% python3 -q
>>> import numpy as np
>>> import numpy.linalg as la
>>> np.set_printoptions(precision=1, suppress=True, linewidth=120)
>>> A = np.loadtxt("layer5.csv", delimiter=",")
>>> A
array([[ 1.5, -0.9,  0.1,  1.9, -0.1, -0.4, -0.3,  2.1, -1.3, -0.9,  0.1, -1.2],
       [ 4.5,  0.1,  0.4, -0.9, -0.1,  0.2, -0.2, -1.4,  0.5, -0.8,  0.2, -0.7],
       [ 9. ,  0.7, -1. , -0.1,  1.2,  1.4,  0.8, -1.5, -1.3, -0.7, -2.2,  0.8],
       [-1.5, -2.2,  0.4,  0.9, -0.3,  0.5,  1.1, -1.3, -0.1, -0.4, -0.2,  0.1],
       [-6. ,  0.5,  0.6, -0.4, -0.9,  0.1, -0.5,  0.4, -1.5,  0.9, -0.4,  0. ],
       [ 3. , -1.1, -0.2, -0.5,  2. ,  0.4, -0.2, -1.5,  0.2,  0.4,  0.9, -0.2],
       [ 0.5,  1.1, -0.3, -1.6,  1. ,  0.5,  0.5,  1.1, -0.2,  0.1, -1.1,  0.2]])
>>> # column 0 dominates
>>> round(la.norm(A, 1), 1), np.round(la.norm(A, np.inf), 1)
(np.float64(26.0), np.float64(20.7))
>>> round(float(la.norm(A, 2)), 1)
12.8
>>> la.norm(A, axis=0)
array([12.3,  3. ,  1.3,  2.9,  2.7,  1.7,  1.6,  3.7,  2.4,  1.8,  2.7,  1.6])
>>> round(float(la.norm(A) ** 2 / la.norm(A, 2) ** 2), 1)
1.3
>>> la.norm(A, axis=1)
array([3.9, 5. , 9.8, 3.4, 6.4, 4.2, 2.8])
>>> Uu, sig, Vt = la.svd(A, full_matrices=False)
>>> np.round(Uu.T @ A @ Vt.T, 1) + 0
array([[12.8,  0. ,  0. ,  0. ,  0. ,  0. ,  0. ],
       [ 0. ,  4.1,  0. ,  0. ,  0. ,  0. ,  0. ],
       [ 0. ,  0. ,  4. ,  0. ,  0. ,  0. ,  0. ],
       [ 0. ,  0. ,  0. ,  3.1,  0. ,  0. ,  0. ],
       [ 0. ,  0. ,  0. ,  0. ,  2.2,  0. ,  0. ],
       [ 0. ,  0. ,  0. ,  0. ,  0. ,  1.8,  0. ],
       [ 0. ,  0. ,  0. ,  0. ,  0. ,  0. ,  1.4]])
>>> np.round(np.abs(Vt[0]), 1) + 0
array([1. , 0. , 0.1, 0. , 0.1, 0.1, 0. , 0.1, 0. , 0.1, 0.1, 0. ])
>>> np.round(Uu.T @ Uu, 1) + 0
array([[1., 0., 0., 0., 0., 0., 0.],
       [0., 1., 0., 0., 0., 0., 0.],
       [0., 0., 1., 0., 0., 0., 0.],
       [0., 0., 0., 1., 0., 0., 0.],
       [0., 0., 0., 0., 1., 0., 0.],
       [0., 0., 0., 0., 0., 1., 0.],
       [0., 0., 0., 0., 0., 0., 1.]])
>>> K = np.load("out14.npy")
>>> K
array([[ 0,  0, -3,  0,  0],
       [ 0, -1,  1,  0,  0],
       [-2,  0, -3,  0,  0],
       [-2,  0,  0,  0,  0],
       [ 2,  0,  3,  0,  0],
       [ 0,  0,  0,  0,  0],
       [ 0,  0,  0,  0,  0],
       [ 0, -3,  0,  0,  0],
       [ 0, -2,  0,  0,  0],
       [ 0,  0,  0, -3,  0]])
>>> round(float(la.norm(K, 2) / la.norm(K)), 1)
0.7
>>> la.matrix_rank(K, rtol=0.1)
np.int64(4)
>>> [round(float(x), 1) for x in la.svd(K, compute_uv=False)[:3]]
[5.9, 3.7, 3.0]
>>> X = np.loadtxt("sample14.csv", delimiter=",")
>>> X
array([[-0.3, -1. ,  0.2,  0.1, -1.7, -1.1, -0.8,  2.2, -1.6, -4.2, -3.4],
       [ 4.9,  6.3,  0. , -1.8,  0.6,  0.4, -1. , -0.7, -3.9, -1.5, -1. ],
       [-0.2,  0.6,  0.3,  3.3, -1.3,  0. ,  7.4,  2.8,  0.8, -3.6, -3.1],
       [ 2.7,  5.6,  0.9, -1.2,  0.9,  1.3, -1.9, -2.4, -3.3,  0.2,  0.9],
       [-0.3,  0.5, -0.9, -3.5, -0.4,  0.6, -2.7,  1.5, -1. , -2.3, -0.6],
       [ 0.5,  2.8, -0.3, -1.6, -0.1, -0.7, -1.2,  2.7, -1.5, -1.8, -3.7],
       [ 2.9,  5.2,  2.1, -1.1,  1.3,  1.4, -0.9,  0.3, -3. ,  0.2,  0.4],
       [ 1.7,  0.5, -0.4, -1.7, -1.4,  0.3, -3.1,  2.1, -1. , -1.6, -1.3],
       [-0.2, -0.6, -0.7, -2.9, -0.6, -1.5, -1.7,  3.2, -2.1, -2.9, -3.6],
       [ 3.8,  6.5,  1.2,  0.3,  0.2,  2.7, -3.9,  0.8, -4.7,  1. ,  0.3],
       [ 4. ,  5.6,  1.5, -0.7,  0.6,  1.1, -1.8,  0.5, -4.8, -0.3, -1.4],
       [-0.9, -3.5, -1.8,  3.3, -2.8,  3.4,  4.5,  0.8,  1. , -3.4, -4.2],
       [ 3.3,  4.5,  1.4,  0.2,  1.8,  2. , -3. , -1. , -3.3,  1. , -1.6]])
>>> theta = np.radians(30)
>>> r_ = np.eye(11)
>>> r_[5, 5] = r_[6, 6] = np.cos(theta)
>>> r_[5, 6], r_[6, 5] = -np.sin(theta), np.sin(theta)
>>> r_
array([[ 1. ,  0. ,  0. ,  0. ,  0. ,  0. ,  0. ,  0. ,  0. ,  0. ,  0. ],
       [ 0. ,  1. ,  0. ,  0. ,  0. ,  0. ,  0. ,  0. ,  0. ,  0. ,  0. ],
       [ 0. ,  0. ,  1. ,  0. ,  0. ,  0. ,  0. ,  0. ,  0. ,  0. ,  0. ],
       [ 0. ,  0. ,  0. ,  1. ,  0. ,  0. ,  0. ,  0. ,  0. ,  0. ,  0. ],
       [ 0. ,  0. ,  0. ,  0. ,  1. ,  0. ,  0. ,  0. ,  0. ,  0. ,  0. ],
       [ 0. ,  0. ,  0. ,  0. ,  0. ,  0.9, -0.5,  0. ,  0. ,  0. ,  0. ],
       [ 0. ,  0. ,  0. ,  0. ,  0. ,  0.5,  0.9,  0. ,  0. ,  0. ,  0. ],
       [ 0. ,  0. ,  0. ,  0. ,  0. ,  0. ,  0. ,  1. ,  0. ,  0. ,  0. ],
       [ 0. ,  0. ,  0. ,  0. ,  0. ,  0. ,  0. ,  0. ,  1. ,  0. ,  0. ],
       [ 0. ,  0. ,  0. ,  0. ,  0. ,  0. ,  0. ,  0. ,  0. ,  1. ,  0. ],
       [ 0. ,  0. ,  0. ,  0. ,  0. ,  0. ,  0. ,  0. ,  0. ,  0. ,  1. ]])
>>> B = X @ r_.T
>>> B.round(1) + 0
array([[-0.3, -1. ,  0.2,  0.1, -1.7, -0.6, -1.2,  2.2, -1.6, -4.2, -3.4],
       [ 4.9,  6.3,  0. , -1.8,  0.6,  0.8, -0.7, -0.7, -3.9, -1.5, -1. ],
       [-0.2,  0.6,  0.3,  3.3, -1.3, -3.7,  6.4,  2.8,  0.8, -3.6, -3.1],
       [ 2.7,  5.6,  0.9, -1.2,  0.9,  2.1, -1. , -2.4, -3.3,  0.2,  0.9],
       [-0.3,  0.5, -0.9, -3.5, -0.4,  1.9, -2. ,  1.5, -1. , -2.3, -0.6],
       [ 0.5,  2.8, -0.3, -1.6, -0.1,  0. , -1.4,  2.7, -1.5, -1.8, -3.7],
       [ 2.9,  5.2,  2.1, -1.1,  1.3,  1.7, -0.1,  0.3, -3. ,  0.2,  0.4],
       [ 1.7,  0.5, -0.4, -1.7, -1.4,  1.8, -2.5,  2.1, -1. , -1.6, -1.3],
       [-0.2, -0.6, -0.7, -2.9, -0.6, -0.4, -2.2,  3.2, -2.1, -2.9, -3.6],
       [ 3.8,  6.5,  1.2,  0.3,  0.2,  4.3, -2. ,  0.8, -4.7,  1. ,  0.3],
       [ 4. ,  5.6,  1.5, -0.7,  0.6,  1.9, -1. ,  0.5, -4.8, -0.3, -1.4],
       [-0.9, -3.5, -1.8,  3.3, -2.8,  0.7,  5.6,  0.8,  1. , -3.4, -4.2],
       [ 3.3,  4.5,  1.4,  0.2,  1.8,  3.2, -1.6, -1. , -3.3,  1. , -1.6]])
>>> np.abs(B - X).max(axis=0)
array([0. , 0. , 0. , 0. , 0. , 3.7, 1.9, 0. , 0. , 0. , 0. ])
>>> np.allclose(la.norm(X, axis=1), la.norm(B, axis=1))
True
>>> round(la.det(r_), 1), round(np.trace(r_), 1)
(np.float64(1.0), np.float64(10.7))
>>> la.svd(X, compute_uv=False), la.svd(B, compute_uv=False)
(array([21.7, 13.7, 10.5,  5.5,  3.9,  3.1,  2.6,  2.2,  1.7,  1.4,  0.6]), array([21.7, 13.7, 10.5,  5.5,  3.9,  3.1,  2.6,  2.2,  1.7,  1.4,  0.6]))
